>>> import numpy as np
>>> from numpy import linalg as LA
>>> np.set_printoptions(precision=2, suppress=True, linewidth=140, sign=" ")
>>> E = np.load("x.npy")
>>> print(E)
[[ -4.14   1.02  -2.4 ]
 [-12.63   4.94  -6.71]
 [ -0.36   7.75  -2.13]
 [  9.77  -7.01   5.42]
 [  5.08  -8.34   3.55]
 [ 11.55  -4.48   6.19]
 [  5.36 -13.87   5.45]
 [  1.28  -9.03   2.71]
 [  7.03  -9.49   4.93]
 [ -1.7   11.18  -2.93]
 [  9.75  -8.37   6.53]
 [  3.7   -4.64   2.32]
 [-11.44  10.66  -7.01]
 [ -7.88  -0.05  -3.18]]
>>> proj = E @ LA.solve(E.T @ E, E.T)
>>> print(np.round(LA.eigvalsh(proj), 2) + 0)
[ 0.  0.  0.  0.  0.  0.  0.  0.  0.  0.  0.  1.  1.  1.]
>>> print(round(np.trace(proj), 2))
3.0
>>> arr = np.array([[-0.9, -0.5, 0.4],
...     [0.5, 0.0, -0.3],
...     [-2.2, 0.4, 1.8],
...     [-0.2, 0.7, 0.4]])
>>> arr[:, 2] *= 5
>>> print(arr)
[[-0.9 -0.5  2. ]
 [ 0.5  0.  -1.5]
 [-2.2  0.4  9. ]
 [-0.2  0.7  2. ]]
>>> # row 2 dominates
>>> other = np.c_[arr[:, :1] @ np.array([[2]]), np.array([2, 2, 5, 2])]
>>> print(other)
[[-1.8  2. ]
 [ 1.   2. ]
 [-4.4  5. ]
 [-0.4  2. ]]
>>> print(LA.norm(LA.qr(arr)[0].T @ other, axis=0) ** 2 / ((other ** 2).sum(axis=0) + 1e-12))
[ 1.    0.78]
>>> print(LA.matrix_rank(np.c_[arr, other]))
4
>>> print(np.round(LA.norm(other - arr @ LA.lstsq(arr, other)[0], axis=0), 2) + 0)
[ 0.    2.88]
>>> print(LA.matrix_rank(other))
2
>>> q, evecs = LA.qr(arr[:, :2])[0], LA.qr(arr[:, 2:])[0]
>>> sigma = LA.svd(q.T @ evecs, compute_uv=False)
>>> print(round(float(LA.norm(q @ q.T - evecs @ evecs.T, 2)), 2))
1.0
>>> print(sigma)
[ 1.]
>>> A = np.load("arr.npy")
>>> print(A)
[[ 21.  12.   0.]
 [ 12.  14.   0.]
 [  0.   0.   5.]]
>>> # 2 groups of indices that never mix
>>> rng = np.random.default_rng(15609)
>>> z = rng.permutation(3)
>>> print(z)
[ 2  0  1]
>>> other = A[z][:, z]
>>> print(np.round(LA.det(other), 2), round(LA.det(A[z]), 2))
750.0 750.0
>>> print(np.sort(np.abs(LA.eigvals(other))))
[  5.   5.  30.]
>>> print(np.trace(other))
40.0
>>> print(np.allclose(other, A))
False
